$ python -q
>>> import numpy as np
>>> np.set_printoptions(precision=2, suppress=True, linewidth=200, sign=" ")
>>> K = np.array([[5.0, 1.0, 1.0, 1.0, 1.0, 1.0, 1.0],
...     [1.0, 5.0, 1.0, 1.0, 1.0, 1.0, 1.0],
...     [1.0, 1.0, 5.0, 1.0, 1.0, 1.0, 1.0],
...     [1.0, 1.0, 1.0, 5.0, 1.0, 1.0, 1.0],
...     [1.0, 1.0, 1.0, 1.0, 5.0, 1.0, 1.0],
...     [1.0, 1.0, 1.0, 1.0, 1.0, 5.0, 1.0],
...     [1.0, 1.0, 1.0, 1.0, 1.0, 1.0, 5.0]])
>>> print(K)
[[ 5.  1.  1.  1.  1.  1.  1.]
 [ 1.  5.  1.  1.  1.  1.  1.]
 [ 1.  1.  5.  1.  1.  1.  1.]
 [ 1.  1.  1.  5.  1.  1.  1.]
 [ 1.  1.  1.  1.  5.  1.  1.]
 [ 1.  1.  1.  1.  1.  5.  1.]
 [ 1.  1.  1.  1.  1.  1.  5.]]
>>> # symmetric
>>> x0 = np.ones(7)
>>> for _ in range(7):
...     x0 = K @ x0
...     x0 /= np.linalg.norm(x0)
...     print(round(x0 @ K @ x0, 2))
... 
11.0
11.0
11.0
11.0
11.0
11.0
11.0
>>> print(x0)
[ 0.38  0.38  0.38  0.38  0.38  0.38  0.38]
>>> print(round(float(np.linalg.eigvalsh(K)[-1]), 2))
11.0
>>> sigma = 20 * 0.5 ** np.arange(7)
>>> O, _ = np.linalg.qr(np.array([[0.0, -0.7, -0.5, -1.0, 1.1, 1.2, 1.6],
...     [-0.6, -0.6, -0.3, 2.0, 1.6, -1.2, 0.0],
...     [0.4, -0.5, 1.5, 0.1, 0.1, 1.8, 1.6],
...     [-0.2, -0.4, 1.6, -0.6, 1.0, 0.9, -0.6],
...     [0.7, -0.5, -1.0, 0.6, -0.5, 0.4, 0.5],
...     [0.7, 0.9, -0.4, 0.1, -1.5, 0.9, 0.4],
...     [1.6, -1.4, 0.0, -0.7, -0.1, 0.3, 0.6]]))
>>> rng = np.random.default_rng(999632)
>>> J = rng.normal(size=(15, 7)) * sigma @ O
>>> print(J)
[[  3.96  -9.48  10.57   3.66  10.19  -4.51  -4.14]
 [  4.6  -12.79   3.78  -0.15  13.54  -6.21  -3.53]
 [  1.66   5.5   -0.97  13.43  -6.73  12.32   7.12]
 [-10.12   6.42  -8.51 -25.93  -6.17 -13.54  -2.86]
 [  1.45   2.69  -0.31   5.85  -2.37   8.15   5.21]
 [  3.67  -1.53   2.65  11.9   -0.11   7.03   2.49]
 [  3.85 -14.46   9.54  -2.61  14.47  -9.47  -3.79]
 [ -4.24  -2.81  -4.71 -10.85  -0.78 -11.3    0.05]
 [ -0.76  -8.9   12.07 -24.26  11.63 -14.89  -3.23]
 [  3.38 -17.12  18.47 -19.51  20.38 -17.2   -3.76]
 [  2.74  -7.94   6.2    0.9    7.66  -3.38  -5.64]
 [ -2.71  -7.67   3.14 -16.25   9.41 -17.1   -5.82]
 [ -1.15  15.56 -12.95  23.88 -18.57  18.62   4.49]
 [ -0.96  13.55 -10.35  16.97 -14.84  15.7    4.57]
 [  5.29  -5.15   1.7   16.61   3.64   6.3    3.62]]
>>> O, vecs = np.linalg.qr(J[:, :5])[0], np.linalg.qr(J[:, 5:])[0]
>>> sigma = np.linalg.svd(O.T @ vecs, compute_uv=False)
>>> print(sigma)
[ 1.    0.61]
